$ python3 -q
>>> import numpy as np
>>> from numpy import linalg as LA
>>> np.set_printoptions(precision=2, suppress=True, linewidth=120)
>>> K = np.loadtxt("block19.csv", delimiter=",")
>>> K
array([[  7.43,  -2.54,   1.13, -13.75],
       [ 10.44,  -1.46,   5.06,   2.44],
       [ 10.29,  -1.38,   6.2 ,   3.56],
       [ 10.38,  -1.84,   2.7 ,   3.11],
       [  9.18,  -2.65,   1.58, -15.  ],
       [ 11.27,  -0.35,   4.75,   1.57],
       [ 11.17,  -1.21,   4.57,   2.88],
       [  8.43,  -1.03,   2.6 , -15.84],
       [ 11.15,  -2.25,   3.58,   1.87],
       [  9.25,   0.68,   6.2 ,   2.51],
       [  8.03,  -1.16,   1.58, -14.73],
       [  8.7 ,  -2.59,   5.7 ,   2.83],
       [  7.24,  -3.48,   1.14, -14.58],
       [ 10.32,  -1.17,   6.63,   3.77],
       [ 11.84,  -1.1 ,   3.96,   3.3 ],
       [ 11.45,  -1.88,   5.61,   3.43],
       [  8.3 ,  -2.36,   0.26, -13.01]])
>>> cov = np.cov(K, rowvar=False)
>>> np.median(K, axis=0)
array([10.29, -1.46,  3.96,  2.44])
>>> np.argsort(-K.std(axis=0).round(6), kind="stable")
array([3, 2, 0, 1])
>>> cov
array([[ 2.2 ,  0.59,  1.88, 10.29],
       [ 0.59,  0.97,  1.11,  3.5 ],
       [ 1.88,  1.11,  4.29, 15.15],
       [10.29,  3.5 , 15.15, 73.46]])
>>> np.corrcoef(K.T)
array([[1.  , 0.4 , 0.61, 0.81],
       [0.4 , 1.  , 0.54, 0.41],
       [0.61, 0.54, 1.  , 0.85],
       [0.81, 0.41, 0.85, 1.  ]])
>>> K.std(axis=0)
array([1.44, 0.96, 2.01, 8.32])
>>> cov.shape
(4, 4)
>>> LA.eigvalsh(cov)[::-1]
array([78.25,  1.41,  0.85,  0.41])
>>> F = np.array([[3.0, 0.0, 0.0, 0.0, 0.0],
...     [0.0, 3.0, 0.0, 0.0, 0.0],
...     [0.0, 0.0, 4.0, 2.0, 0.0],
...     [0.0, 0.0, 2.0, 7.0, 0.0],
...     [0.0, 0.0, 0.0, 0.0, 3.0]])
>>> F
array([[3., 0., 0., 0., 0.],
       [0., 3., 0., 0., 0.],
       [0., 0., 4., 2., 0.],
       [0., 0., 2., 7., 0.],
       [0., 0., 0., 0., 3.]])
>>> # 4 groups of indices that never mix
>>> rng = np.random.default_rng(59584)
>>> labels = rng.permutation(5)
>>> M2 = F[:, labels] * rng.choice([-1, 1], 5)
>>> M2
array([[-0.,  0., -0., -0., -3.],
       [-0.,  0., -3., -0., -0.],
       [-0.,  2., -0., -4., -0.],
       [-0.,  7., -0., -2., -0.],
       [-3.,  0., -0., -0., -0.]])
>>> U, _, VT = LA.svd(F.T @ M2)
>>> labels
array([4, 3, 1, 2, 0])
>>> np.round(LA.lstsq(F, M2)[0], 2) + 0
array([[ 0.,  0.,  0.,  0., -1.],
       [ 0.,  0., -1.,  0.,  0.],
       [ 0.,  0.,  0., -1.,  0.],
       [ 0.,  1.,  0.,  0.,  0.],
       [-1.,  0.,  0.,  0.,  0.]])
>>> feats = np.load("data.npy")
>>> feats
array([[1.  , 0.2 , 0.04],
       [0.2 , 1.  , 0.2 ],
       [0.04, 0.2 , 1.  ]])
>>> # symmetric, so the eigenvalues are real
>>> labels = rng.permutation(3)
>>> labels
array([1, 2, 0])
>>> M2 = feats[labels][:, labels]
>>> M2
array([[1.  , 0.2 , 0.2 ],
       [0.2 , 1.  , 0.04],
       [0.2 , 0.04, 1.  ]])
>>> np.trace(M2)
np.float64(3.0)
>>> np.allclose(M2, feats)
False
>>> np.diag(M2)
array([1., 1., 1.])
>>> t3 = np.stack([feats, -2 * feats, feats[::-1]])
>>> LA.matrix_rank(t3)
array([3, 3, 3])
>>> t3.sum(axis=0)
array([[-0.96,  0.  ,  0.96],
       [ 0.  ,  0.  ,  0.  ],
       [ 0.96,  0.  , -0.96]])
>>> np.einsum("bij,cij->bc", t3, t3)
array([[ 3.16, -6.33,  1.32],
       [-6.33, 12.65, -2.64],
       [ 1.32, -2.64,  3.16]])
>>> t3.shape
(3, 3, 3)
>>> x0 = np.ones(3)
>>> for _ in range(6):
...     x0 = feats @ x0
...     x0 /= LA.norm(x0)
...     print(round(x0 @ feats @ x0, 2))
... 
1.3
1.3
1.3
1.3
1.3
1.3
>>> round(float(LA.eigvalsh(feats)[-1]), 2)
1.3
>>> M2 = feats + rng.integers(-2, 3, (3, 1)) @ rng.integers(-2, 3, (1, 3))
>>> M2
array([[ 2.  ,  2.2 , -1.96],
       [ 0.2 ,  1.  ,  0.2 ],
       [ 2.04,  4.2 , -3.  ]])
>>> np.round(LA.svd(M2 - feats, compute_uv=False), 2) + 0
array([6.71, 0.  , 0.  ])
>>> np.abs(M2 - feats).sum(axis=1)
array([ 5.,  0., 10.])
>>> arr, _ = LA.qr(np.array([[-0.8, 0.3], [1.2, 1.1]]))
>>> arr
array([[-0.55,  0.83],
       [ 0.83,  0.55]])
>>> # columns are unit length and at right angles
>>> q = arr.astype(float).copy()
>>> for j in range(2):
...     q[:, j] -= q[:, :j] @ (q[:, :j].T @ q[:, j])
...     q[:, j] /= LA.norm(q[:, j])
... 
>>> q
array([[-0.55,  0.83],
       [ 0.83,  0.55]])
>>> np.round(q.T @ arr, 2) + 0
array([[1., 0.],
       [0., 1.]])
>>> def softmax(z):
...     e = np.exp(z - z.max(axis=-1, keepdims=True))
...     return e / e.sum(axis=-1, keepdims=True)
... 
>>> softmax(q[1])
array([0.57, 0.43])
>>> softmax(q[1] + -2)
array([0.57, 0.43])
>>> scores = q @ q.T / np.sqrt(2)
>>> softmax(scores)
array([[0.67, 0.33],
       [0.33, 0.67]])
>>> x0 = np.array([-1, 1])
>>> arr.T @ (arr @ x0)
array([-1.,  1.])
>>> 2 - LA.matrix_rank(arr - np.eye(2), tol=1e-8)
np.int64(1)
>>> [p for p in range(1, 25) if np.allclose(LA.matrix_power(arr, p), np.eye(2))]
[2, 4, 6, 8, 10, 12, 14, 16, 18, 20, 22, 24]
>>> round(LA.norm(x0), 2), round(LA.norm(arr @ x0), 2)
(np.float64(1.41), np.float64(1.41))
>>> evals, V = LA.eig(arr)
>>> np.sort(LA.eigvals(arr.T))
array([-1.,  1.])
>>> np.sort(LA.eigvals(arr @ arr))
array([1., 1.])
>>> f = np.array([-2, -3])
>>> M2 = arr + np.outer(f, np.eye(2)[1])
>>> M2
array([[-0.55, -1.17],
       [ 0.83, -2.45]])
>>> LA.matrix_rank(LA.inv(M2) - LA.inv(arr), tol=1e-8)
np.int64(1)
>>> np.round(LA.det(M2) / LA.det(arr), 2), np.round(1 + LA.solve(arr, f)[1], 2)
(np.float64(-2.33), np.float64(-2.33))
>>> q, _ = LA.qr(np.array([[0.5, 0.4, -2.3, -0.9, 0.0],
...     [-0.2, 0.0, 0.4, 0.6, -0.4],
...     [0.0, 0.0, -1.3, 0.9, 1.2],
...     [-1.1, 0.2, 2.1, 0.5, 0.4],
...     [-1.8, 0.0, 1.4, 0.9, -1.3]]))
>>> J = q[:, :3]
>>> J.round(2) + 0
array([[-0.23, -0.9 , -0.29],
       [ 0.09,  0.  ,  0.07],
       [ 0.  ,  0.  , -0.62],
       [ 0.51, -0.44,  0.58],
       [ 0.83,  0.02, -0.44]])
>>> x0 = np.array([2, 1, 0])
>>> rhs = J @ x0
>>> c, lr = np.zeros(3), 1 / LA.norm(J, 2) ** 2
>>> for i in range(50):
...     c -= lr * J.T @ (J @ c - rhs)
...     if i % 10 == 0: print(i, round(LA.norm(J @ c - rhs), 2))
... 
0 0.0
10 0.0
20 0.0
30 0.0
40 0.0
>>> c.round(2) + 0
array([2., 1., 0.])
>>> np.round(J[:, 1] @ J[:, 0], 2)
np.float64(-0.0)
>>> np.round(LA.pinv(J), 2) + 0
array([[-0.23,  0.09,  0.  ,  0.51,  0.83],
       [-0.9 ,  0.  ,  0.  , -0.44,  0.02],
       [-0.29,  0.07, -0.62,  0.58, -0.44]])
>>> LA.norm(J, axis=0)
array([1., 1., 1.])
>>> J @ J.T
array([[ 0.94, -0.04,  0.18,  0.11, -0.08],
       [-0.04,  0.01, -0.04,  0.08,  0.05],
       [ 0.18, -0.04,  0.39, -0.36,  0.27],
       [ 0.11,  0.08, -0.36,  0.78,  0.16],
       [-0.08,  0.05,  0.27,  0.16,  0.88]])
>>> proj = J @ LA.solve(J.T @ J, J.T)
>>> np.round((np.eye(5) - proj) @ J, 2) + 0
array([[0., 0., 0.],
       [0., 0., 0.],
       [0., 0., 0.],
       [0., 0., 0.],
       [0., 0., 0.]])
>>> LA.matrix_rank(np.eye(5) - proj)
np.int64(2)
>>> np.trace(proj)
np.float64(3.0)
>>> np.diag(proj)
array([0.94, 0.01, 0.39, 0.78, 0.88])
>>> np.allclose(proj @ proj, proj)
True
>>> proj @ J[:, 2]
array([-0.29,  0.07, -0.62,  0.58, -0.44])
>>> mat = np.array([[7, 6, 8, 8, 8], [1, 2, 5, 3, 7], [1, 5, 8, 1, 2]])
>>> t = np.radians(120)
>>> Rm = np.eye(5)
>>> Rm[1, 1] = Rm[2, 2] = np.cos(t)
>>> Rm[1, 2], Rm[2, 1] = -np.sin(t), np.sin(t)
>>> Rm
array([[ 1.  ,  0.  ,  0.  ,  0.  ,  0.  ],
       [ 0.  , -0.5 , -0.87,  0.  ,  0.  ],
       [ 0.  ,  0.87, -0.5 ,  0.  ,  0.  ],
       [ 0.  ,  0.  ,  0.  ,  1.  ,  0.  ],
       [ 0.  ,  0.  ,  0.  ,  0.  ,  1.  ]])
>>> M2 = mat @ Rm.T
>>> LA.svd(mat, compute_uv=False), LA.svd(M2, compute_uv=False)
(array([20.35,  5.63,  3.78]), array([20.35,  5.63,  3.78]))
>>> np.allclose(LA.norm(mat, axis=1), LA.norm(M2, axis=1))
True
>>> f = np.array([3, 1, 7, 3, 9])
>>> M2 = Rm + np.outer(f, np.eye(5)[4])
>>> LA.matrix_rank(M2 - Rm)
np.int64(1)
>>> M2
array([[ 1.  ,  0.  ,  0.  ,  0.  ,  3.  ],
       [ 0.  , -0.5 , -0.87,  0.  ,  1.  ],
       [ 0.  ,  0.87, -0.5 ,  0.  ,  7.  ],
       [ 0.  ,  0.  ,  0.  ,  1.  ,  3.  ],
       [ 0.  ,  0.  ,  0.  ,  0.  , 10.  ]])
>>> LA.matrix_rank(LA.inv(M2) - LA.inv(Rm), tol=1e-8)
np.int64(1)
>>> x0 = np.array([0, 2, 0, -2, 1])
>>> a = np.maximum(mat @ x0, 0)
>>> mat.T @ a
array([ 43,  84, 137,  57,  87])
>>> mat * (a > 1e-9)[:, None]
array([[7, 6, 8, 8, 8],
       [1, 2, 5, 3, 7],
       [1, 5, 8, 1, 2]])
>>> np.flatnonzero(a > 1e-9)
array([0, 1, 2])
>>> M2 = np.array([[-3, -3, 0, 1]])
>>> m1 = np.block([[np.zeros((1, 1)), M2], [M2.T, np.zeros((4, 4))]])
>>> m1
array([[ 0., -3., -3.,  0.,  1.],
       [-3.,  0.,  0.,  0.,  0.],
       [-3.,  0.,  0.,  0.,  0.],
       [ 0.,  0.,  0.,  0.,  0.],
       [ 1.,  0.,  0.,  0.,  0.]])
>>> U, sv, VT = LA.svd(m1)
>>> V = VT[:(sv > 1e-8).sum()]
>>> x0 = m1[1] + -2 * m1[0] + rng.integers(2) * np.eye(5)[3]
>>> x0
array([-3.,  6.,  6.,  1., -2.])
>>> np.allclose(V.T @ V @ x0, x0)
False
>>> np.diag(V.T @ V)
array([1.  , 0.47, 0.47, 0.  , 0.05])
>>> V.T @ V
array([[ 1.  ,  0.  ,  0.  ,  0.  ,  0.  ],
       [ 0.  ,  0.47,  0.47,  0.  , -0.16],
       [ 0.  ,  0.47,  0.47,  0.  , -0.16],
       [ 0.  ,  0.  ,  0.  ,  0.  ,  0.  ],
       [ 0.  , -0.16, -0.16,  0.  ,  0.05]])
>>> rk = LA.matrix_rank(m1)
>>> rk
np.int64(2)
>>> ns = LA.svd(m1)[2][rk:].T
>>> np.allclose(m1 @ ns, 0)
True
>>> [int(LA.matrix_rank(np.delete(m1, i, axis=0))) for i in range(5)]
[1, 2, 2, 2, 2]
>>> LA.matrix_rank(m1.T @ m1), LA.matrix_rank(m1 @ m1.T)
(np.int64(2), np.int64(2))
>>> ns @ ns.T
array([[ 0.  ,  0.  ,  0.  ,  0.  ,  0.  ],
       [ 0.  ,  0.53, -0.47,  0.  ,  0.16],
       [ 0.  , -0.47,  0.53,  0.  ,  0.16],
       [ 0.  ,  0.  ,  0.  ,  1.  ,  0.  ],
       [ 0.  ,  0.16,  0.16,  0.  ,  0.95]])
>>> ns.shape
(5, 3)
>>> M2 = np.array([[5, -1, 2], [5, 4, -3]])
>>> C = np.kron(M2, m1)
>>> LA.matrix_rank(C)
np.int64(4)
>>> C.shape
(10, 15)
>>> C
array([[  0., -15., -15.,   0.,   5.,  -0.,   3.,   3.,  -0.,  -1.,   0.,  -6.,  -6.,   0.,   2.],
       [-15.,   0.,   0.,   0.,   0.,   3.,  -0.,  -0.,  -0.,  -0.,  -6.,   0.,   0.,   0.,   0.],
       [-15.,   0.,   0.,   0.,   0.,   3.,  -0.,  -0.,  -0.,  -0.,  -6.,   0.,   0.,   0.,   0.],
       [  0.,   0.,   0.,   0.,   0.,  -0.,  -0.,  -0.,  -0.,  -0.,   0.,   0.,   0.,   0.,   0.],
       [  5.,   0.,   0.,   0.,   0.,  -1.,  -0.,  -0.,  -0.,  -0.,   2.,   0.,   0.,   0.,   0.],
       [  0., -15., -15.,   0.,   5.,   0., -12., -12.,   0.,   4.,  -0.,   9.,   9.,  -0.,  -3.],
       [-15.,   0.,   0.,   0.,   0., -12.,   0.,   0.,   0.,   0.,   9.,  -0.,  -0.,  -0.,  -0.],
       [-15.,   0.,   0.,   0.,   0., -12.,   0.,   0.,   0.,   0.,   9.,  -0.,  -0.,  -0.,  -0.],
       [  0.,   0.,   0.,   0.,   0.,   0.,   0.,   0.,   0.,   0.,  -0.,  -0.,  -0.,  -0.,  -0.],
       [  5.,   0.,   0.,   0.,   0.,   4.,   0.,   0.,   0.,   0.,  -3.,  -0.,  -0.,  -0.,  -0.]])
